% ipython --no-banner

In [1]: import numpy as np

In [2]: import numpy.linalg as la

In [3]: np.set_printoptions(precision=2, suppress=True, linewidth=140)

In [4]: m1 = np.array([[2, 3, 4, 5, 6],
   ...:     [7, 8, 9, 10, 11],
   ...:     [12, 13, 14, 15, 16],
   ...:     [17, 18, 19, 20, 21],
   ...:     [22, 23, 24, 25, 26],
   ...:     [27, 28, 29, 30, 31],
   ...:     [32, 33, 34, 35, 36],
   ...:     [37, 38, 39, 40, 41],
   ...:     [42, 43, 44, 45, 46],
   ...:     [47, 48, 49, 50, 51],
   ...:     [52, 53, 54, 55, 56]])

In [5]: Ac = m1 - m1.mean(axis=1)
---------------------------------------------------------------------------
ValueError                                Traceback (most recent call last)
Cell In[5], line 1
----> 1 Ac = m1 - m1.mean(axis=1)

ValueError: operands could not be broadcast together with shapes (11,5) (11,) 

In [6]: Ac = m1 - m1.mean(axis=0)

In [7]: U, s, Vt = la.svd(Ac, full_matrices=False)

In [8]: print(np.searchsorted(np.cumsum(s ** 2) / (s ** 2).sum(), 0.9) + 1)
1

In [9]: print(np.abs(Vt[0]).argmax())
0

In [10]: print(np.round(s ** 2 / (s ** 2).sum(), 2) + 0)
[1. 0. 0. 0. 0.]

In [11]: print(np.round((s ** 2).sum() ** 2 / (s ** 4).sum(), 2))
1.0

In [12]: print(la.matrix_rank(m1, rtol=0.1))
1

In [13]: basis = m1[[6, 2]].astype(float)

In [14]: for _ in range(7):
    ...:     lab = la.norm(m1[:, None] - basis, axis=-1).argmin(axis=1)
    ...:     basis = np.array([m1[lab == j].mean(axis=0) for j in range(2)])
    ...: 

In [15]: print(lab)
[1 1 1 1 1 0 0 0 0 0 0]

In [16]: print(np.bincount(lab))
[6 5]

In [17]: print(basis[1] - basis[0])
[-27.5 -27.5 -27.5 -27.5 -27.5]

In [18]: print(np.abs(np.diag(la.qr(m1)[1])) > 1e-9)
[ True  True False False False]

In [19]: print(np.unique(m1.round(6), axis=0).shape)
(11, 5)

In [20]: print(la.lstsq(m1[:-1].T, m1[-1])[2])
2
